In [1]: import numpy as np

In [2]: import numpy.linalg as la

In [3]: np.set_printoptions(precision=1, suppress=True, linewidth=120, sign=" ")

In [4]: m1 = np.loadtxt("data.csv", delimiter=",")

In [5]: m1
Out[5]: 
array([[-2.,  0.,  0.,  0.,  0.,  0.,  0.,  0.,  0.,  0.],
       [ 0.,  1.,  0.,  0.,  0.,  0.,  0.,  0.,  0.,  0.],
       [ 0.,  0., -3.,  0.,  0.,  0.,  0.,  0.,  0.,  0.],
       [ 0.,  0.,  0., -3.,  0.,  0.,  0.,  0.,  0.,  0.],
       [ 0.,  0.,  0.,  0., -2.,  0.,  0.,  0.,  0.,  0.],
       [ 0.,  0.,  0.,  0.,  0.,  2.,  0.,  0.,  0.,  0.],
       [ 0.,  0.,  0.,  0.,  0.,  0.,  0.,  0.,  0.,  0.],
       [ 0.,  0.,  0.,  0.,  0.,  0.,  0.,  2.,  0.,  0.],
       [ 0.,  0.,  0.,  0.,  0.,  0.,  0.,  0.,  2.,  0.],
       [ 0.,  0.,  0.,  0.,  0.,  0.,  0.,  0.,  0.,  1.]])

In [6]: # triangular: eigenvalues sit on the diagonal

In [7]: rk = la.matrix_rank(m1)

In [8]: rk
Out[8]: np.int64(9)

In [9]: null = la.svd(m1)[2][rk:].T

In [10]: [int(la.matrix_rank(m1[:i])) for i in range(1, len(m1) + 1)]
Out[10]: [1, 2, 3, 4, 5, 6, 6, 7, 8, 9]

In [11]: null[:, 0] / null[np.abs(null[:, 0]).round(6).argmax(), 0]
Out[11]: array([ 0.,  0.,  0.,  0.,  0.,  0.,  1.,  0.,  0.,  0.])

In [12]: m1 @ null
Out[12]: 
array([[ 0.],
       [ 0.],
       [ 0.],
       [ 0.],
       [ 0.],
       [ 0.],
       [ 0.],
       [ 0.],
       [ 0.],
       [ 0.]])

In [13]: la.matrix_rank(m1.T @ m1), la.matrix_rank(m1 @ m1.T)
Out[13]: (np.int64(9), np.int64(9))

In [14]: np.allclose(m1 @ null, 0)
Out[14]: True

In [15]: [round(float(la.det(m1[:i, :i])), 2) + 0 for i in range(1, 11)]
Out[15]: [-2.0, -2.0, 6.0, -18.0, 36.0, 72.0, 0.0, 0.0, 0.0, 0.0]

In [16]: mat = np.loadtxt("mat.csv", delimiter=",")

In [17]: mat
Out[17]: 
array([[ 0.9,  0.3,  0.6,  2. , -1.7, -1.3,  0.1,  0.4,  1.2, -1.3,  1. , -0.3, -0.6],
       [-1.1, -0.2,  1.7,  0.3,  0.9, -0.1, -0.4,  0.5,  0.4, -0.9,  1.9,  1.3, -1.2],
       [-0.4,  0.8,  1.6,  0. ,  0.8,  0. , -2.3,  1.1,  1. ,  1.1, -0.4,  1. ,  1.7],
       [ 0. , -0.7,  0.8, -1.1, -2.4, -0.6, -0.6,  0.1,  0.5, -1.7,  0.9,  0.7, -1.5],
       [ 0.1,  0.2, -0.5, -0.8, -1.3,  2.4,  1.3, -0.3, -1. , -0.6, -1.1,  0.4, -0.2],
       [-0.1, -0.1, -0.2,  0.3, -0.4,  0.3,  1.6,  0.7, -1.5,  0.8, -0.5,  1.6, -2.7],
       [ 0.9,  0.3, -1.7,  0.1, -1.1, -0.2,  0.3, -1.3,  1.3, -0.7, -0.6,  0.3,  0.1],
       [-0.5, -0.3,  1.8,  0.3,  1. , -0.4, -0.3,  0.1, -0.3, -0.6,  1.6,  0.9, -0.6],
       [ 0.7, -1.6,  2.4, -1. ,  0.4, -2. ,  1.2, -0.2, -0.2, -1.9,  0.3,  1.4, -0.7],
       [ 0.1, -0.4,  0. , -1.2,  2.3, -0.4, -1.7,  0.8,  0.5,  2. ,  0.1,  1.1,  0.8],
       [-0.1, -1.4, -1.3,  2.2, -0.5,  2.3,  0.2, -2.4,  0.7,  0.8, -1.4,  0.6,  0.6]])

In [18]: def softmax(z):
    ...:     e = np.exp(z - z.max(axis=-1, keepdims=True))
    ...:     return e / e.sum(axis=-1, keepdims=True)
    ...: 

In [19]: softmax(mat).sum(axis=1)
Out[19]: array([ 1.,  1.,  1.,  1.,  1.,  1.,  1.,  1.,  1.,  1.,  1.])

In [20]: np.round(softmax(10 * mat[1]), 1) + 0
Out[20]: array([ 0. ,  0. ,  0.1,  0. ,  0. ,  0. ,  0. ,  0. ,  0. ,  0. ,  0.9,  0. ,  0. ])

In [21]: np.round(softmax(mat[1]), 1) + 0
Out[21]: array([ 0. ,  0. ,  0.2,  0.1,  0.1,  0. ,  0. ,  0.1,  0.1,  0. ,  0.3,  0.1,  0. ])

In [22]: S = mat @ mat.T / np.sqrt(13)

In [23]: np.round(softmax(S), 1) + 0
Out[23]: 
array([[ 0.7,  0. ,  0. ,  0.1,  0. ,  0. ,  0. ,  0. ,  0. ,  0. ,  0. ],
       [ 0. ,  0.5,  0. ,  0.1,  0. ,  0. ,  0. ,  0.2,  0.1,  0. ,  0. ],
       [ 0. ,  0. ,  0.8,  0. ,  0. ,  0. ,  0. ,  0. ,  0. ,  0.2,  0. ],
       [ 0.1,  0. ,  0. ,  0.7,  0. ,  0. ,  0. ,  0. ,  0.1,  0. ,  0. ],
       [ 0. ,  0. ,  0. ,  0. ,  0.7,  0.1,  0. ,  0. ,  0. ,  0. ,  0.1],
       [ 0. ,  0. ,  0. ,  0. ,  0. ,  0.9,  0. ,  0. ,  0. ,  0. ,  0. ],
       [ 0.1,  0. ,  0. ,  0.1,  0.1,  0. ,  0.5,  0. ,  0. ,  0. ,  0.2],
       [ 0. ,  0.3,  0. ,  0. ,  0. ,  0. ,  0. ,  0.3,  0.2,  0. ,  0. ],
       [ 0. ,  0. ,  0. ,  0. ,  0. ,  0. ,  0. ,  0. ,  0.9,  0. ,  0. ],
       [ 0. ,  0. ,  0.2,  0. ,  0. ,  0. ,  0. ,  0. ,  0. ,  0.8,  0. ],
       [ 0. ,  0. ,  0. ,  0. ,  0. ,  0. ,  0. ,  0. ,  0. ,  0. ,  1. ]])

In [24]: softmax(S)[1] @ mat
Out[24]: array([-0.5, -0.4,  1.6,  0.1,  0.6, -0.4, -0.2,  0.3,  0.2, -0.8,  1.4,  1.1, -0.9])

In [25]: softmax(S).round(6).argmax(axis=1)
Out[25]: array([  0,   1,   2,   3,   4,   5,   6,   1,   8,   9,  10])
